% ipython --no-banner

In [1]: import numpy as np

In [2]: import numpy.linalg as la

In [3]: np.set_printoptions(suppress=True, linewidth=140)

In [4]: J = np.array([[-2, -1, 2, -1, -1, -1, 1],
   ...:     [0, 0, 0, 0, 0, 0, 0],
   ...:     [2, 1, -2, 1, 1, 1, -1],
   ...:     [4, 2, -4, 2, 2, 2, -2]])

In [5]: J.mean(axis=0)
Out[5]: array([ 1. ,  0.5, -1. ,  0.5,  0.5,  0.5, -0.5])

In [6]: print(J.sum(axis=1))
[-3  0  3  6]

In [7]: np.count_nonzero(J)
Out[7]: np.int64(21)

In [8]: np.round(la.svd(J, compute_uv=False), 1) + 0
Out[8]: array([8.8, 0. , 0. , 0. ])

In [9]: J.shape
Out[9]: (4, 7)

In [10]: np.unravel_index(np.abs(J).argmax(), J.shape)
Out[10]: (np.int64(3), np.int64(0))

In [11]: J - J[0]
Out[11]: 
array([[ 0,  0,  0,  0,  0,  0,  0],
       [ 2,  1, -2,  1,  1,  1, -1],
       [ 4,  2, -4,  2,  2,  2, -2],
       [ 6,  3, -6,  3,  3,  3, -3]])

In [12]: other = np.array([[-2, 4, -4],
    ...:     [-4, 3, 4],
    ...:     [-5, -4, 3],
    ...:     [-2, 3, 2],
    ...:     [5, 3, 2],
    ...:     [0, 3, -1],
    ...:     [3, 5, -5]])

In [13]: np.vstack([J, other.T]).shape
Out[13]: (7, 7)

In [14]: np.einsum("ij,ij->i", J, J)
Out[14]: array([13,  0, 13, 52])

In [15]: la.cond(J) > 100
Out[15]: np.True_

In [16]: rk = la.matrix_rank(J)

In [17]: rk
Out[17]: np.int64(1)

In [18]: N = la.svd(J)[2][rk:].T

In [19]: N.shape
Out[19]: (7, 6)

In [20]: print(np.allclose(J @ N, 0))
True

In [21]: [int(la.matrix_rank(np.delete(J, i, axis=0))) for i in range(4)]
Out[21]: [1, 1, 1, 1]

In [22]: left, sigma, Vh = la.svd(J)

In [23]: sigma.round(1) + 0
Out[23]: array([8.8, 0. , 0. , 0. ])

In [24]: other = left[:, :1] @ np.diag(sigma[:1]) @ Vh[:1]

In [25]: np.round(np.abs(J - other).max(), 1)
Out[25]: np.float64(0.0)

In [26]: print(round(float(la.norm(J - other) / la.norm(J)), 1))
0.0

In [27]: print(la.matrix_rank(other))
1

In [28]: m1 = np.load("block4.npy")

In [29]: m1
Out[29]: 
array([[6., 1., 1., 1.],
       [1., 6., 1., 1.],
       [1., 1., 6., 1.],
       [1., 1., 1., 6.]])

In [30]: evals, evecs = la.eig(m1)

In [31]: np.round(np.sort(la.eigvals(m1.T)), 1)
Out[31]: array([5., 5., 5., 9.])

In [32]: np.round(np.sort(la.eigvals(la.inv(m1))), 1)
Out[32]: array([0.1, 0.2, 0.2, 0.2])

In [33]: evals.round(1)
Out[33]: array([5., 9., 5., 5.])

In [34]: np.round(np.prod(evals), 1)
Out[34]: np.float64(1125.0)

In [35]: np.round(np.sort(la.eigvals(m1 @ m1)), 1)
Out[35]: array([25., 25., 25., 81.])

In [36]: rng = np.random.default_rng(8586)

In [37]: z = rng.permutation(4)

In [38]: print(z)
[1 0 2 3]

In [39]: other = m1[z][:, z]

In [40]: np.diag(other)
Out[40]: array([6., 6., 6., 6.])

In [41]: other
Out[41]: 
array([[6., 1., 1., 1.],
       [1., 6., 1., 1.],
       [1., 1., 6., 1.],
       [1., 1., 1., 6.]])

In [42]: np.round(np.sort(np.abs(la.eigvals(other))), 1)
Out[42]: array([5., 5., 5., 9.])

In [43]: feats = np.loadtxt("w.csv", delimiter=",")

In [44]: feats
Out[44]: 
array([[-1.,  0.,  0.,  0.,  0.,  0.,  0.,  0.,  0.,  0.],
       [ 0.,  0.,  0.,  0.,  1.,  0.,  0.,  0.,  0., -2.],
       [ 0., -1.,  0.,  0.,  0.,  0.,  1.,  0.,  0.,  0.],
       [ 0.,  0.,  0.,  0., -2.,  0.,  0.,  0.,  0., -1.],
       [ 0.,  0.,  0.,  0.,  0.,  0.,  0.,  0.,  0.,  1.],
       [-1.,  0.,  0.,  0.,  0.,  0.,  1.,  0.,  0., -2.],
       [ 0.,  1.,  0.,  0.,  2.,  0.,  0., -2.,  0.,  0.],
       [-2.,  2.,  1.,  0.,  0.,  0.,  0.,  0.,  2.,  0.],
       [-2., -1.,  0.,  0.,  0.,  1.,  0., -2.,  0.,  0.]])

In [45]: print(np.abs(np.diag(la.qr(feats)[1])) > 1e-9)
[ True  True  True False  True  True  True  True False]

In [46]: np.unique(feats.round(6), axis=0).shape
Out[46]: (9, 10)

In [47]: la.lstsq(feats[:-1].T, feats[-1])[2]
Out[47]: np.int32(7)

In [48]: print(np.allclose(feats[:-1].T @ la.lstsq(feats[:-1].T, feats[-1])[0], feats[-1]))
False

In [49]: round(float(np.trace(la.pinv(feats) @ feats)), 1)
Out[49]: 8.0

In [50]: W = np.array([[3, -1, 0],
    ...:     [-2, -3, -1],
    ...:     [2, 3, 0],
    ...:     [-3, 2, -2],
    ...:     [-3, -2, 1],
    ...:     [-1, 1, 1],
    ...:     [0, -3, 1],
    ...:     [2, 1, -1],
    ...:     [0, 3, -3],
    ...:     [-3, -3, 1]])

In [51]: b = np.array([-2, 1, 0])

In [52]: H = np.maximum(feats @ W + b, 0)

In [53]: la.matrix_rank(H)
Out[53]: np.int64(3)

In [54]: np.round((H > 0).mean(axis=0), 1)
Out[54]: array([0.3, 0.8, 0.4])

In [55]: H
Out[55]: 
array([[0., 2., 0.],
       [1., 5., 0.],
       [0., 1., 2.],
       [7., 8., 0.],
       [0., 0., 1.],
       [1., 5., 0.],
       [0., 0., 3.],
       [0., 6., 0.],
       [0., 5., 4.]])

In [56]: basis = np.array([[1, 3], [-1, -1], [5, 5]])

In [57]: H @ basis
Out[57]: 
array([[-2., -2.],
       [-4., -2.],
       [ 9.,  9.],
       [-1., 13.],
       [ 5.,  5.],
       [-4., -2.],
       [15., 15.],
       [-6., -6.],
       [15., 15.]])

In [58]: (H @ basis).round(6).argmax(axis=1)
Out[58]: array([0, 1, 0, 1, 0, 1, 0, 0, 0])

In [59]: M = np.loadtxt("run6.csv", delimiter=",")

In [60]: M
Out[60]: 
array([[ -2.3,  -1.2,   8.7,  -3.2,  -1.4,   3.4],
       [ -4.2,   0.9,   3.1,   3.2,   1.6,  -0.4],
       [ -2.5,   0. ,   6.3,  -1. ,   2. ,   0.4],
       [  0.6,  -0.5,  -0.6,  -1.6,  -2.7,   1.6],
       [  2.1,   0.3,  -4.4,   0.4,   0.1,  -1. ],
       [ -3.7,  -0.9,   2.9,   1.7,  -4. ,   4.1],
       [ -0.3,  -1. ,   3.6,  -2.4,  -2.8,   3.2],
       [ -6.4,   0. ,  11.9,   0.1,  -0.4,   3.2],
       [  0.9,   0. ,  -1.9,  -1. ,   0.2,  -1.3],
       [  9.6,   0.3, -13.6,  -2.3,   0.9,  -4.2],
       [  0.7,  -0.5,  -5.3,   1.7,  -3. ,   0.6],
       [ -0.4,   0.9,   0.7,   0.9,   4.1,  -2.4],
       [  5.4,  -0.4,  -5.8,  -3.4,   1. ,  -2.1],
       [ -5.2,   0.3,   9. ,   1.1,   0.5,   2. ],
       [  0.7,   0.1,   3.8,  -2.9,   3.4,  -0.7],
       [ -4.3,   0.9,   2.1,   4.8,   3.3,  -1.9],
       [ -3.6,  -0.7,   2. ,   3. ,  -1.9,   2.3],
       [ -4.1,  -1.9,   8.8,  -2.2,  -2.6,   4.8],
       [ -2.9,   0.4,   4.7,   1.2,   2.5,  -0.5],
       [ -0.4,  -0.5,   7.6,  -4.6,   0.8,   2. ],
       [ -5.5,   0. ,   8.5,   1.1,   0.9,   1.4],
       [ -3.1,   0.3,   4.5,   1.2,   2.2,  -0.9],
       [  5.2,   1. , -11. ,   1.4,   2.3,  -4.2]])

In [61]: basis = M[[19, 10]].astype(float)

In [62]: for _ in range(4):
    ...:     z = la.norm(M[:, None] - basis, axis=-1).argmin(axis=1)
    ...:     basis = np.array([M[z == j].mean(axis=0) for j in range(2)])
    ...: 

In [63]: z
Out[63]: array([0, 0, 0, 1, 1, 0, 0, 0, 1, 1, 1, 1, 1, 0, 0, 0, 0, 0, 0, 0, 0, 0, 1])

In [64]: np.round(basis[1] - basis[0], 1)
Out[64]: array([  6.2,   0.4, -11.1,  -0.6,   0.1,  -3.1])

In [65]: np.abs(basis[1] - basis[0]).argmax()
Out[65]: np.int64(2)

In [66]: np.bincount(z)
Out[66]: array([15,  8])
